% ipython --no-banner

In [1]: import numpy as np

In [2]: import numpy.linalg as la

In [3]: np.set_printoptions(suppress=True, linewidth=140)

In [4]: def tidy(a):
   ...:     return np.round(a, 2) + 0
   ...: 

In [5]: K = np.load("out6.npy")

In [6]: K
Out[6]: 
array([[0, 0, 2, 2, 2, 1, 0, 1, 2, 1, 1],
       [1, 0, 0, 2, 2, 2, 1, 0, 1, 2, 1],
       [1, 1, 0, 0, 2, 2, 2, 1, 0, 1, 2],
       [2, 1, 1, 0, 0, 2, 2, 2, 1, 0, 1],
       [1, 2, 1, 1, 0, 0, 2, 2, 2, 1, 0],
       [0, 1, 2, 1, 1, 0, 0, 2, 2, 2, 1],
       [1, 0, 1, 2, 1, 1, 0, 0, 2, 2, 2],
       [2, 1, 0, 1, 2, 1, 1, 0, 0, 2, 2],
       [2, 2, 1, 0, 1, 2, 1, 1, 0, 0, 2],
       [2, 2, 2, 1, 0, 1, 2, 1, 1, 0, 0],
       [0, 2, 2, 2, 1, 0, 1, 2, 1, 1, 0]])

In [7]: np.diff(K, axis=0)
Out[7]: 
array([[ 1,  0, -2,  0,  0,  1,  1, -1, -1,  1,  0],
       [ 0,  1,  0, -2,  0,  0,  1,  1, -1, -1,  1],
       [ 1,  0,  1,  0, -2,  0,  0,  1,  1, -1, -1],
       [-1,  1,  0,  1,  0, -2,  0,  0,  1,  1, -1],
       [-1, -1,  1,  0,  1,  0, -2,  0,  0,  1,  1],
       [ 1, -1, -1,  1,  0,  1,  0, -2,  0,  0,  1],
       [ 1,  1, -1, -1,  1,  0,  1,  0, -2,  0,  0],
       [ 0,  1,  1, -1, -1,  1,  0,  1,  0, -2,  0],
       [ 0,  0,  1,  1, -1, -1,  1,  0,  1,  0, -2],
       [-2,  0,  0,  1,  1, -1, -1,  1,  0,  1,  0]])

In [8]: np.abs(K).max()
Out[8]: np.int64(2)

In [9]: tidy(la.norm(K))
Out[9]: np.float64(14.83)

In [10]: K.shape
Out[10]: (11, 11)

In [11]: K.sum(axis=1)
Out[11]: array([12, 12, 12, 12, 12, 12, 12, 12, 12, 12, 12])

In [12]: K.sum(axis=0)
Out[12]: array([12, 12, 12, 12, 12, 12, 12, 12, 12, 12, 12])

In [13]: np.unravel_index(np.abs(K).argmax(), K.shape)
Out[13]: (np.int64(0), np.int64(2))

In [14]: x = np.array([-7, 3, 8, 4, -4, -2, -2, 5, -2, -4, 2])

In [15]: h1 = np.maximum(K @ x, 0)

In [16]: h1
Out[16]: array([13,  0,  0,  0,  9, 19,  0,  0,  0,  9, 28])

In [17]: np.maximum(K @ x, 0) - np.maximum(-K @ x, 0)
Out[17]: array([ 13, -21, -15,  -1,   9,  19,  -5, -23,  -1,   9,  28])

In [18]: Q, R = la.qr(K)

In [19]: tidy(Q @ R)
Out[19]: 
array([[0., 0., 2., 2., 2., 1., 0., 1., 2., 1., 1.],
       [1., 0., 0., 2., 2., 2., 1., 0., 1., 2., 1.],
       [1., 1., 0., 0., 2., 2., 2., 1., 0., 1., 2.],
       [2., 1., 1., 0., 0., 2., 2., 2., 1., 0., 1.],
       [1., 2., 1., 1., 0., 0., 2., 2., 2., 1., 0.],
       [0., 1., 2., 1., 1., 0., 0., 2., 2., 2., 1.],
       [1., 0., 1., 2., 1., 1., 0., 0., 2., 2., 2.],
       [2., 1., 0., 1., 2., 1., 1., 0., 0., 2., 2.],
       [2., 2., 1., 0., 1., 2., 1., 1., 0., 0., 2.],
       [2., 2., 2., 1., 0., 1., 2., 1., 1., 0., 0.],
       [0., 2., 2., 2., 1., 0., 1., 2., 1., 1., 0.]])

In [20]: np.allclose(R.T @ R, K.T @ K)
Out[20]: True

In [21]: tidy(np.abs(np.diag(R)))
Out[21]: array([4.47, 2.96, 2.93, 2.79, 2.66, 1.54, 1.53, 1.37, 1.2 , 1.01, 0.95])

In [22]: Y = np.array([[1, 1],
    ...:     [-1, -1],
    ...:     [-1, -2],
    ...:     [-2, 2],
    ...:     [0, -2],
    ...:     [0, 0],
    ...:     [-1, 1],
    ...:     [1, 0],
    ...:     [0, 1],
    ...:     [1, 2],
    ...:     [2, -2]])

In [23]: K @ Y
Out[23]: 
array([[-2, -2],
       [ 0,  5],
       [ 4, -4],
       [ 2,  0],
       [-3,  5],
       [ 1, -1],
       [ 2,  3],
       [ 4,  0],
       [ 3, -7],
       [-5,  1],
       [-6,  0]])

In [24]: np.einsum("ij,ij->i", K, K)
Out[24]: array([20, 20, 20, 20, 20, 20, 20, 20, 20, 20, 20])

In [25]: la.matrix_rank(np.vstack([K, Y.T]))
Out[25]: np.int64(11)

In [26]: np.vstack([K, Y.T]).shape
Out[26]: (13, 11)

In [27]: Y.T @ K.T
Out[27]: 
array([[-2,  0,  4,  2, -3,  1,  2,  4,  3, -5, -6],
       [-2,  5, -4,  0,  5, -1,  3,  0, -7,  1,  0]])

In [28]: np.einsum("ik,kj->ij", K, Y)
Out[28]: 
array([[-2, -2],
       [ 0,  5],
       [ 4, -4],
       [ 2,  0],
       [-3,  5],
       [ 1, -1],
       [ 2,  3],
       [ 4,  0],
       [ 3, -7],
       [-5,  1],
       [-6,  0]])

In [29]: x = np.array([0, 0, -3, -3, 3, -1, 1, -2, 0, -3, -1])

In [30]: target = K @ x

In [31]: target
Out[31]: array([-13,  -8,  -1,  -8, -11, -17, -15,  -5,  -5, -10, -15])

In [32]: tidy(la.solve(K, K[:, 1]))
Out[32]: array([0., 1., 0., 0., 0., 0., 0., 0., 0., 0., 0.])

In [33]: tidy(la.solve(K.T, K[4]))
Out[33]: array([0., 0., 0., 0., 1., 0., 0., 0., 0., 0., 0.])

In [34]: tidy(la.solve(K, target + K[:, 8]))
Out[34]: array([ 0.,  0., -3., -3.,  3., -1.,  1., -2.,  1., -3., -1.])

In [35]: tidy(la.solve(K, -1 * target))
Out[35]: array([ 0.,  0.,  3.,  3., -3.,  1., -1.,  2.,  0.,  3.,  1.])
